$ ipython --no-banner

In [1]: import numpy as np

In [2]: from numpy import linalg as LA

In [3]: np.set_printoptions(precision=3, suppress=True, linewidth=120)

In [4]: rng = np.random.default_rng(2563)

In [5]: ang = rng.uniform(0, 2 * np.pi, 32)

In [6]: Q, _ = LA.qr(np.array([[-0.3, 2.4], [-1.6, 1.4], [2.2, 0.6], [0.0, -2.8]]))

In [7]: K = 20 * np.c_[np.cos(ang), np.sin(ang)] @ Q.T

In [8]: K
Out[8]: 
array([[  2.684,  -8.621,  16.934,  -5.633],
       [-12.015,  -7.973,  -1.465,  13.781],
       [ -1.815, -11.517,  16.244,  -0.452],
       [ -9.071, -12.469,   9.191,   8.82 ],
       [ -8.723,   1.919, -13.367,  11.897],
       [ 11.025,  10.968,  -4.486, -11.748],
       [  4.349,  -7.156,  16.562,  -7.455],
       [-11.91 ,  -8.81 ,  -0.004,  13.437],
       [ -9.559,   0.55 , -12.17 ,  12.657],
       [ -6.198, -12.816,  13.139,   4.972],
       [  5.692,  -5.794,  15.974,  -8.88 ],
       [  6.267,  12.822, -13.066,  -5.06 ],
       [ -9.081,   1.355, -12.891,  12.228],
       [ 12.022,   7.861,   1.651, -13.818],
       [  7.626,  12.81 , -11.442,  -6.844],
       [ 10.43 ,   1.126,  10.524, -13.386],
       [ -0.421,  10.264, -16.883,   3.072],
       [ 11.602,   4.294,   6.85 , -14.143],
       [ -1.61 ,   9.448, -16.986,   4.429],
       [ -1.101, -11.157,  16.511,  -1.298],
       [ 10.255,   0.761,  10.899, -13.246],
       [ -5.244, -12.684,  14.055,   3.754],
       [ -1.289, -11.256,  16.447,  -1.076],
       [ -9.476, -12.288,   8.423,   9.395],
       [ 11.472,   3.831,   7.436, -14.087],
       [ -2.651,   8.647, -16.937,   5.597],
       [ 11.981,   8.334,   0.848, -13.648],
       [ 10.789,   1.932,   9.661, -13.658],
       [  6.116,  12.808, -13.224,  -4.865],
       [-10.995, -11.01 ,   4.589,  11.698],
       [  4.491,  12.514, -14.674,  -2.809],
       [-11.558,  -4.132,  -7.057,  14.126]])

In [9]: np.abs(np.diag(LA.qr(K)[1])) > 1e-9
Out[9]: array([ True,  True, False, False])

In [10]: np.unique(K.round(6), axis=0).shape
Out[10]: (32, 4)

In [11]: K @ LA.pinv(K) @ K
Out[11]: 
array([[  2.684,  -8.621,  16.934,  -5.633],
       [-12.015,  -7.973,  -1.465,  13.781],
       [ -1.815, -11.517,  16.244,  -0.452],
       [ -9.071, -12.469,   9.191,   8.82 ],
       [ -8.723,   1.919, -13.367,  11.897],
       [ 11.025,  10.968,  -4.486, -11.748],
       [  4.349,  -7.156,  16.562,  -7.455],
       [-11.91 ,  -8.81 ,  -0.004,  13.437],
       [ -9.559,   0.55 , -12.17 ,  12.657],
       [ -6.198, -12.816,  13.139,   4.972],
       [  5.692,  -5.794,  15.974,  -8.88 ],
       [  6.267,  12.822, -13.066,  -5.06 ],
       [ -9.081,   1.355, -12.891,  12.228],
       [ 12.022,   7.861,   1.651, -13.818],
       [  7.626,  12.81 , -11.442,  -6.844],
       [ 10.43 ,   1.126,  10.524, -13.386],
       [ -0.421,  10.264, -16.883,   3.072],
       [ 11.602,   4.294,   6.85 , -14.143],
       [ -1.61 ,   9.448, -16.986,   4.429],
       [ -1.101, -11.157,  16.511,  -1.298],
       [ 10.255,   0.761,  10.899, -13.246],
       [ -5.244, -12.684,  14.055,   3.754],
       [ -1.289, -11.256,  16.447,  -1.076],
       [ -9.476, -12.288,   8.423,   9.395],
       [ 11.472,   3.831,   7.436, -14.087],
       [ -2.651,   8.647, -16.937,   5.597],
       [ 11.981,   8.334,   0.848, -13.648],
       [ 10.789,   1.932,   9.661, -13.658],
       [  6.116,  12.808, -13.224,  -4.865],
       [-10.995, -11.01 ,   4.589,  11.698],
       [  4.491,  12.514, -14.674,  -2.809],
       [-11.558,  -4.132,  -7.057,  14.126]])

In [12]: np.round(np.trace(LA.pinv(K) @ K), 3)
Out[12]: np.float64(2.0)

In [13]: M = np.loadtxt("block18.csv", delimiter=",")

In [14]: M
Out[14]: 
array([[ 0.804, -0.326,  0.196,  0.457],
       [-0.326,  0.457,  0.326,  0.761],
       [ 0.196,  0.326,  0.804, -0.457],
       [ 0.457,  0.761, -0.457, -0.065]])

In [15]: LA.eigvals(M)
Out[15]: array([ 1., -1.,  1.,  1.])

In [16]: np.round(np.poly(M), 3) + 0
Out[16]: array([ 1., -2.,  0.,  2., -1.])

In [17]: np.round(LA.eigvals(M).sum().real, 3)
Out[17]: np.float64(2.0)

In [18]: F = np.loadtxt("layer2.csv", delimiter=",")

In [19]: F
Out[19]: 
array([[-0.77 ,  0.77 , -0.139,  0.414,  0.987,  0.149,  0.995],
       [-0.327, -0.68 , -0.07 ,  0.578,  0.874,  0.09 ,  0.721],
       [-0.938,  0.999, -0.226, -0.336,  0.9  ,  0.06 ,  0.996],
       [-0.845,  0.988, -0.178, -0.188,  0.592,  0.02 ,  0.93 ],
       [-0.99 ,  0.793, -0.446,  0.901,  0.995,  0.168,  0.993],
       [ 0.675, -0.837,  0.11 , -0.159, -0.92 , -0.09 , -0.973],
       [ 0.978,  0.04 ,  0.414, -0.92 , -0.97 , -0.119, -0.856],
       [ 0.987, -0.996,  0.345, -0.592, -1.   , -0.245, -1.   ],
       [-0.958,  0.974, -0.371,  0.149, -0.967, -0.159, -0.97 ],
       [ 0.744, -0.53 ,  0.207, -0.264,  0.789,  0.08 ,  0.883],
       [-0.909,  0.92 , -0.245,  0.414,  0.914,  0.08 ,  0.962],
       [-0.969,  0.914, -0.354,  0.67 ,  0.923,  0.08 ,  0.939],
       [ 0.983,  0.664,  0.478, -0.953, -0.578, -0.03 ,  0.726],
       [-0.974, -0.927, -0.478,  0.961, -0.478, -0.04 , -0.991],
       [-0.898, -0.991, -0.38 ,  0.96 , -0.493, -0.03 , -0.995],
       [ 0.99 ,  0.422,  0.544, -0.934,  0.92 ,  0.119,  0.998]])

In [20]: np.all(LA.eigvalsh(M) > 0)
Out[20]: np.False_

In [21]: round(float(LA.eigvalsh(M).min()), 3)
Out[21]: -1.0

In [22]: w1 = np.array([[0, 2], [3, 2], [1, 2], [1, -3], [1, 3], [0, -2], [-1, 3]])

In [23]: beta = np.array([-2, 3])

In [24]: hid = np.maximum(F @ w1 + beta, 0)

In [25]: (hid > 0).astype(int)
Out[25]: 
array([[1, 1],
       [0, 1],
       [1, 1],
       [1, 1],
       [1, 1],
       [0, 0],
       [0, 1],
       [0, 0],
       [1, 0],
       [0, 1],
       [1, 1],
       [1, 1],
       [0, 1],
       [0, 0],
       [0, 0],
       [0, 1]])

In [26]: LA.matrix_rank(hid)
Out[26]: np.int64(2)

In [27]: cent = np.array([[0, -2], [-3, -2]])

In [28]: w1 @ cent
Out[28]: 
array([[ -6,  -4],
       [ -6, -10],
       [ -6,  -6],
       [  9,   4],
       [ -9,  -8],
       [  6,   4],
       [ -9,  -4]])

In [29]: (hid @ cent).round(6).argmax(axis=1)
Out[29]: array([1, 1, 1, 1, 1, 0, 1, 0, 0, 1, 1, 1, 1, 0, 0, 1])
